$ python -q
>>> import numpy as np
>>> from numpy import linalg as LA
>>> np.set_printoptions(precision=2, suppress=True, linewidth=200)
>>> feats = np.load("sample9.npy")
>>> print(feats)
[[ 166   11   -8   21   44   21  -20   21   10  -38  -31  -20  -25  -95]
 [  11  158   20   40  -70   18  -11  -33    7  -25  -13  -26   -4    7]
 [  -8   20  170  -10  -26    6  -38  -60 -104    3  101    4  -18    1]
 [  21   40  -10  122  -83    4  -50  -11    8   57  -24  -21    5   47]
 [  44  -70  -26  -83  143  -13   -8   27   30  -34   16    0   -9  -60]
 [  21   18    6    4  -13  135   42   43  -37   14  -51   20   21   -2]
 [ -20  -11  -38  -50   -8   42  204   20   15    5  -92   36   -1   -7]
 [  21  -33  -60  -11   27   43   20  147  -52    0  -48   90    8   10]
 [  10    7 -104    8   30  -37   15  -52  223  -30  -67  -24  -34   -9]
 [ -38  -25    3   57  -34   14    5    0  -30  137  -10  -30  -30   52]
 [ -31  -13  101  -24   16  -51  -92  -48  -67  -10  205  -29    6   18]
 [ -20  -26    4  -21    0   20   36   90  -24  -30  -29  170   -7   31]
 [ -25   -4  -18    5   -9   21   -1    8  -34  -30    6   -7  114   14]
 [ -95    7    1   47  -60   -2   -7   10   -9   52   18   31   14  100]]
>>> # equal to its transpose
>>> U, s, vt = LA.svd(feats)
>>> print(np.argmax(s[:-1] / (s[1:] + 1e-6)) + 1)
13
>>> other = U[:, :13] @ np.diag(s[:13]) @ vt[:13]
>>> print(np.round(LA.norm(feats - other, 2), 2), np.round(s[13], 2))
0.33 0.33
>>> print(round(float(LA.norm(feats - other) / LA.norm(feats)), 2))
0.0
>>> print(LA.matrix_rank(other))
13
>>> rng = np.random.default_rng(375)
>>> other = feats + rng.integers(-2, 3, (14, 13)) @ rng.integers(-2, 3, (13, 14))
>>> print(other)
[[ 164   13   -6   11   49   21  -19   29   22  -34  -28   -7  -27  -98]
 [  14  162   23   42  -62   21   -7  -43   -4  -21  -21  -30   -6    0]
 [ -11   22  170   -2  -29   10  -40  -52 -109   -8  103    1  -28   12]
 [  17   46  -14  111  -83    3  -50   -4   -1   51  -20  -22    4   48]
 [  50  -75  -26  -78  139  -17  -11   10   21  -27    9  -12    5  -71]
 [  17   17    6   25  -22  146   37   54  -39    5  -62   23   19    4]
 [ -31   -1  -44  -61  -11   41  204   25    9   -6  -80   37   -4    0]
 [  19  -29  -53  -18   33   47   25  165  -52   -4  -58  104    6    6]
 [  19    5 -105    2   24  -47    3  -49  220  -28  -66  -22  -33   -5]
 [ -38  -21    5   66  -40   23    0   11  -36  122  -16  -30  -33   55]
 [ -43  -11  100  -26   15  -46  -89  -42  -61   -9  208  -21    1   19]
 [ -23  -27   -7  -21   -3   23   34   92  -31  -32  -22  160  -18   40]
 [ -27    4  -13    3  -16   25   15    6  -40  -35   -3   -4  117   11]
 [ -86   -5    1   49  -55   -1  -18   12   -3   62   12   32   21   93]]
>>> print(LA.matrix_rank(other - feats, tol=1e-8))
13
>>> m1 = np.load("test9.npy")
>>> print(m1)
[[-2 -1 -2  0 -2  1 -1  2 -1  0 -3 -1  2  3  0  2]
 [-1 -2 -1 -2  0 -2  1 -1  2 -1  0 -3 -1  2  3  0]
 [-2 -1 -2 -1 -2  0 -2  1 -1  2 -1  0 -3 -1  2  3]
 [ 0 -2 -1 -2 -1 -2  0 -2  1 -1  2 -1  0 -3 -1  2]
 [-2  0 -2 -1 -2 -1 -2  0 -2  1 -1  2 -1  0 -3 -1]
 [ 1 -2  0 -2 -1 -2 -1 -2  0 -2  1 -1  2 -1  0 -3]
 [-1  1 -2  0 -2 -1 -2 -1 -2  0 -2  1 -1  2 -1  0]
 [ 2 -1  1 -2  0 -2 -1 -2 -1 -2  0 -2  1 -1  2 -1]
 [-1  2 -1  1 -2  0 -2 -1 -2 -1 -2  0 -2  1 -1  2]
 [ 0 -1  2 -1  1 -2  0 -2 -1 -2 -1 -2  0 -2  1 -1]
 [-3  0 -1  2 -1  1 -2  0 -2 -1 -2 -1 -2  0 -2  1]
 [-1 -3  0 -1  2 -1  1 -2  0 -2 -1 -2 -1 -2  0 -2]
 [ 2 -1 -3  0 -1  2 -1  1 -2  0 -2 -1 -2 -1 -2  0]
 [ 3  2 -1 -3  0 -1  2 -1  1 -2  0 -2 -1 -2 -1 -2]
 [ 0  3  2 -1 -3  0 -1  2 -1  1 -2  0 -2 -1 -2 -1]
 [ 2  0  3  2 -1 -3  0 -1  2 -1  1 -2  0 -2 -1 -2]]
>>> print(np.allclose(m1, m1.T))
True
>>> X = np.loadtxt("arr.csv", delimiter=",")
>>> print(X)
[[ 0.07  1.64  0.83  0.9  -1.25  1.33 -0.08  0.93 -0.92  0.68  0.58 -1.41]
 [ 1.64  1.32  0.03 -1.07  0.39  0.59 -1.02  1.11  0.49 -0.54  2.2  -0.04]
 [ 0.83  0.03 -0.6   1.71 -0.63  1.54  0.74 -0.46 -0.34  0.35  0.64 -0.75]
 [ 0.9  -1.07  1.71 -1.96  0.97  1.11 -1.69 -0.76 -0.46 -0.03  0.12 -0.35]
 [-1.25  0.39 -0.63  0.97 -1.78 -0.77 -0.42 -1.31  1.27 -0.61  1.31 -0.48]
 [ 1.33  0.59  1.54  1.11 -0.77 -0.48  0.03 -0.09 -0.18  0.63  1.07  0.61]
 [-0.08 -1.02  0.74 -1.69 -0.42  0.03  1.93  0.77  0.42  0.1  -0.13  0.43]
 [ 0.93  1.11 -0.46 -0.76 -1.31 -0.09  0.77 -1.72 -0.66  0.43 -0.46 -0.06]
 [-0.92  0.49 -0.34 -0.46  1.27 -0.18  0.42 -0.66 -1.02 -1.16  1.22 -0.61]
 [ 0.68 -0.54  0.35 -0.03 -0.61  0.63  0.1   0.43 -1.16 -1.25 -1.24  0.87]
 [ 0.58  2.2   0.64  0.12  1.31  1.07 -0.13 -0.46  1.22 -1.24  0.33  0.64]
 [-1.41 -0.04 -0.75 -0.35 -0.48  0.61  0.43 -0.06 -0.61  0.87  0.64  1.16]]
>>> t = np.radians(120)
>>> R = np.eye(12)
>>> R[7, 7] = R[10, 10] = np.cos(t)
>>> R[7, 10], R[10, 7] = -np.sin(t), np.sin(t)
>>> print(R)
[[ 1.    0.    0.    0.    0.    0.    0.    0.    0.    0.    0.    0.  ]
 [ 0.    1.    0.    0.    0.    0.    0.    0.    0.    0.    0.    0.  ]
 [ 0.    0.    1.    0.    0.    0.    0.    0.    0.    0.    0.    0.  ]
 [ 0.    0.    0.    1.    0.    0.    0.    0.    0.    0.    0.    0.  ]
 [ 0.    0.    0.    0.    1.    0.    0.    0.    0.    0.    0.    0.  ]
 [ 0.    0.    0.    0.    0.    1.    0.    0.    0.    0.    0.    0.  ]
 [ 0.    0.    0.    0.    0.    0.    1.    0.    0.    0.    0.    0.  ]
 [ 0.    0.    0.    0.    0.    0.    0.   -0.5   0.    0.   -0.87  0.  ]
 [ 0.    0.    0.    0.    0.    0.    0.    0.    1.    0.    0.    0.  ]
 [ 0.    0.    0.    0.    0.    0.    0.    0.    0.    1.    0.    0.  ]
 [ 0.    0.    0.    0.    0.    0.    0.    0.87  0.    0.   -0.5   0.  ]
 [ 0.    0.    0.    0.    0.    0.    0.    0.    0.    0.    0.    1.  ]]
>>> other = X @ R.T
>>> print(np.abs(other - X).max(axis=0))
[0.   0.   0.   0.   0.   0.   0.   3.57 0.   0.   3.1  0.  ]
>>> print(LA.svd(X, compute_uv=False), LA.svd(other, compute_uv=False))
[5.01 5.   4.   3.   3.   3.   2.99 2.01 2.   2.   2.   2.  ] [5.01 5.   4.   3.   3.   3.   2.99 2.01 2.   2.   2.   2.  ]
>>> print(np.allclose(X @ X.T, other @ other.T))
True
